% ipython --no-banner

In [1]: import numpy as np

In [2]: np.set_printoptions(precision=2, suppress=True, linewidth=100)

In [3]: J = np.load("w.npy")

In [4]: J
Out[4]: 
array([[0.17, 0.17, 0.02, 0.02, 0.17, 0.22, 0.02, 0.17, 0.02],
       [0.05, 0.14, 0.05, 0.14, 0.05, 0.08, 0.08, 0.22, 0.19],
       [0.17, 0.1 , 0.1 , 0.17, 0.23, 0.03, 0.05, 0.03, 0.12],
       [0.13, 0.15, 0.13, 0.17, 0.17, 0.06, 0.06, 0.02, 0.11],
       [0.18, 0.11, 0.04, 0.  , 0.25, 0.21, 0.21, 0.  , 0.  ],
       [0.09, 0.  , 0.09, 0.03, 0.09, 0.21, 0.18, 0.06, 0.26],
       [0.04, 0.11, 0.13, 0.11, 0.09, 0.15, 0.16, 0.13, 0.09],
       [0.13, 0.08, 0.11, 0.06, 0.13, 0.08, 0.13, 0.11, 0.17],
       [0.2 , 0.11, 0.07, 0.13, 0.09, 0.02, 0.11, 0.18, 0.09]])

In [5]: # rows sum to 1

In [6]: Q, R = np.linalg.qr(J)

In [7]: np.allclose(R.T @ R, J.T @ J)
Out[7]: True

In [8]: np.abs(np.diag(R))
Out[8]: array([0.42, 0.17, 0.16, 0.14, 0.13, 0.17, 0.14, 0.11, 0.12])

In [9]: np.round(Q @ R, 2) + 0
Out[9]: 
array([[0.17, 0.17, 0.02, 0.02, 0.17, 0.22, 0.02, 0.17, 0.02],
       [0.05, 0.14, 0.05, 0.14, 0.05, 0.08, 0.08, 0.22, 0.19],
       [0.18, 0.1 , 0.1 , 0.18, 0.23, 0.03, 0.05, 0.02, 0.13],
       [0.13, 0.15, 0.13, 0.17, 0.17, 0.06, 0.06, 0.02, 0.11],
       [0.18, 0.11, 0.04, 0.  , 0.25, 0.21, 0.21, 0.  , 0.  ],
       [0.09, 0.  , 0.09, 0.03, 0.09, 0.21, 0.18, 0.06, 0.26],
       [0.04, 0.11, 0.13, 0.11, 0.09, 0.15, 0.16, 0.13, 0.09],
       [0.13, 0.08, 0.11, 0.06, 0.13, 0.08, 0.13, 0.11, 0.17],
       [0.2 , 0.11, 0.07, 0.13, 0.09, 0.02, 0.11, 0.18, 0.09]])

In [10]: Q.shape, R.shape
Out[10]: ((9, 9), (9, 9))

In [11]: x = np.array([-2, -1, 1, -2, 2, -1, -1, 2, -2])

In [12]: y = J @ x

In [13]: y
Out[13]: array([-0.15, -0.46, -0.52, -0.57, -0.36, -0.76, -0.33, -0.4 , -0.49])

In [14]: np.linalg.solve(J, -3 * y)
Out[14]: array([ 6.,  3., -3.,  6., -6.,  3.,  3., -6.,  6.])

In [15]: np.linalg.solve(J, y)
Out[15]: array([-2., -1.,  1., -2.,  2., -1., -1.,  2., -2.])

In [16]: J @ np.ones(9)
Out[16]: array([1., 1., 1., 1., 1., 1., 1., 1., 1.])

In [17]: np.sort(np.abs(np.linalg.eigvals(J)))[::-1]
Out[17]: array([1.  , 0.2 , 0.2 , 0.14, 0.14, 0.13, 0.13, 0.09, 0.06])

In [18]: np.linalg.matrix_power(J, 100)
Out[18]: 
array([[0.13, 0.1 , 0.08, 0.08, 0.14, 0.13, 0.12, 0.1 , 0.11],
       [0.13, 0.1 , 0.08, 0.08, 0.14, 0.13, 0.12, 0.1 , 0.11],
       [0.13, 0.1 , 0.08, 0.08, 0.14, 0.13, 0.12, 0.1 , 0.11],
       [0.13, 0.1 , 0.08, 0.08, 0.14, 0.13, 0.12, 0.1 , 0.11],
       [0.13, 0.1 , 0.08, 0.08, 0.14, 0.13, 0.12, 0.1 , 0.11],
       [0.13, 0.1 , 0.08, 0.08, 0.14, 0.13, 0.12, 0.1 , 0.11],
       [0.13, 0.1 , 0.08, 0.08, 0.14, 0.13, 0.12, 0.1 , 0.11],
       [0.13, 0.1 , 0.08, 0.08, 0.14, 0.13, 0.12, 0.1 , 0.11],
       [0.13, 0.1 , 0.08, 0.08, 0.14, 0.13, 0.12, 0.1 , 0.11]])

In [19]: p = np.eye(9)[5]

In [20]: for _ in range(7):
    ...:     p = p @ J
    ...:     print(p.round(2))
    ...: 
[0.09 0.   0.09 0.03 0.09 0.21 0.18 0.06 0.26]
[0.14 0.09 0.08 0.09 0.13 0.12 0.13 0.11 0.12]
[0.13 0.11 0.08 0.08 0.14 0.13 0.12 0.1  0.11]
[0.13 0.11 0.08 0.08 0.14 0.13 0.12 0.1  0.11]
[0.13 0.1  0.08 0.08 0.14 0.13 0.12 0.1  0.11]
[0.13 0.1  0.08 0.08 0.14 0.13 0.12 0.1  0.11]
[0.13 0.1  0.08 0.08 0.14 0.13 0.12 0.1  0.11]

In [21]: x = np.array([2, 0, 1, 0, 2, 0, 2, 2, 2])

In [22]: np.einsum("ij,j->i", J, x)
Out[22]: array([1.15, 1.24, 1.3 , 1.11, 1.32, 1.44, 1.15, 1.47, 1.4 ])

In [23]: (J * x).sum(axis=1)
Out[23]: array([1.15, 1.24, 1.3 , 1.11, 1.32, 1.44, 1.15, 1.47, 1.4 ])

In [24]: (J @ x).argmax()
Out[24]: np.int64(7)

In [25]: np.linalg.norm(J @ x) <= np.linalg.norm(J, 2) * np.linalg.norm(x) + 1e-9
Out[25]: np.True_

In [26]: J * x
Out[26]: 
array([[0.34, 0.  , 0.02, 0.  , 0.34, 0.  , 0.05, 0.34, 0.05],
       [0.11, 0.  , 0.05, 0.  , 0.11, 0.  , 0.16, 0.43, 0.38],
       [0.35, 0.  , 0.1 , 0.  , 0.45, 0.  , 0.1 , 0.05, 0.25],
       [0.26, 0.  , 0.13, 0.  , 0.34, 0.  , 0.13, 0.04, 0.21],
       [0.36, 0.  , 0.04, 0.  , 0.5 , 0.  , 0.43, 0.  , 0.  ],
       [0.18, 0.  , 0.09, 0.  , 0.18, 0.  , 0.35, 0.12, 0.53],
       [0.07, 0.  , 0.13, 0.  , 0.18, 0.  , 0.33, 0.25, 0.18],
       [0.26, 0.  , 0.11, 0.  , 0.26, 0.  , 0.26, 0.23, 0.34],
       [0.4 , 0.  , 0.07, 0.  , 0.18, 0.  , 0.22, 0.36, 0.18]])

In [27]: np.sign((J @ x).round(6))
Out[27]: array([1., 1., 1., 1., 1., 1., 1., 1., 1.])

In [28]: J @ x
Out[28]: array([1.15, 1.24, 1.3 , 1.11, 1.32, 1.44, 1.15, 1.47, 1.4 ])

In [29]: X = np.array([[1, -2, 4, -8],
    ...:     [1, -1, 1, -1],
    ...:     [1, 0, 0, 0],
    ...:     [1, 1, 1, 1],
    ...:     [1, 2, 4, 8]])

In [30]: M2 = X / np.sqrt((X ** 2).mean(axis=1, keepdims=True))

In [31]: np.linalg.norm(M2, axis=1)
Out[31]: array([2., 2., 2., 2., 2.])

In [32]: np.linalg.matrix_rank(M2) == np.linalg.matrix_rank(X)
Out[32]: np.True_

In [33]: u = np.array([-2, 0, -2, -5, 4, -3, -4, 0, 1, 0])

In [34]: g = np.array([2, 3, 2, -3, -2, 2, 3, 0])

In [35]: mat = u[:, None] + g[None, :]

In [36]: mat
Out[36]: 
array([[ 0,  1,  0, -5, -4,  0,  1, -2],
       [ 2,  3,  2, -3, -2,  2,  3,  0],
       [ 0,  1,  0, -5, -4,  0,  1, -2],
       [-3, -2, -3, -8, -7, -3, -2, -5],
       [ 6,  7,  6,  1,  2,  6,  7,  4],
       [-1,  0, -1, -6, -5, -1,  0, -3],
       [-2, -1, -2, -7, -6, -2, -1, -4],
       [ 2,  3,  2, -3, -2,  2,  3,  0],
       [ 3,  4,  3, -2, -1,  3,  4,  1],
       [ 2,  3,  2, -3, -2,  2,  3,  0]])

In [37]: np.linalg.cond(mat) > 100
Out[37]: np.True_

In [38]: [round(float(x), 2) for x in np.linalg.svd(mat, compute_uv=False)[:3]]
Out[38]: [22.74, 18.94, 0.0]

In [39]: np.argsort(-np.linalg.norm(mat, axis=0).round(6), kind="stable")[:3]
Out[39]: array([3, 4, 1])

In [40]: G = mat.T @ mat

In [41]: np.linalg.matrix_rank(G)
Out[41]: np.int64(2)

In [42]: G
Out[42]: 
array([[ 71,  80,  71,  26,  35,  71,  80,  53],
       [ 80,  99,  80, -15,   4,  80,  99,  42],
       [ 71,  80,  71,  26,  35,  71,  80,  53],
       [ 26, -15,  26, 231, 190,  26, -15, 108],
       [ 35,   4,  35, 190, 159,  35,   4,  97],
       [ 71,  80,  71,  26,  35,  71,  80,  53],
       [ 80,  99,  80, -15,   4,  80,  99,  42],
       [ 53,  42,  53, 108,  97,  53,  42,  75]])

In [43]: np.trace(G), (mat ** 2).sum()
Out[43]: (np.int64(876), np.int64(876))

In [44]: left, s, Vt = np.linalg.svd(mat)

In [45]: V = Vt[:(s > 1e-8).sum()]

In [46]: rng = np.random.default_rng(640)

In [47]: x = mat[0] + 3 * mat[9] + rng.integers(2) * np.eye(8)[3]

In [48]: x
Out[48]: array([  6.,  10.,   6., -13., -10.,   6.,  10.,  -2.])

In [49]: np.round(np.linalg.norm(x - V.T @ V @ x), 2)
Out[49]: np.float64(0.68)

In [50]: np.linalg.matrix_rank(np.vstack([mat, x]))
Out[50]: np.int64(3)

In [51]: np.diag(V.T @ V)
Out[51]: array([0.16, 0.25, 0.16, 0.53, 0.35, 0.16, 0.25, 0.15])

In [52]: left, s, Vt = np.linalg.svd(mat)

In [53]: s.round(2) + 0
Out[53]: array([22.74, 18.94,  0.  ,  0.  ,  0.  ,  0.  ,  0.  ,  0.  ])

In [54]: M2 = left[:, :2] @ np.diag(s[:2]) @ Vt[:2]

In [55]: round(np.linalg.norm(mat - M2, 2), 2), round(float(s[2]), 2)
Out[55]: (np.float64(0.0), 0.0)

In [56]: np.round(np.linalg.norm(mat - M2) / np.linalg.norm(mat), 2)
Out[56]: np.float64(0.0)

In [57]: np.round(np.abs(mat - M2).max(), 2)
Out[57]: np.float64(0.0)

In [58]: np.linalg.matrix_rank(M2)
Out[58]: np.int64(2)
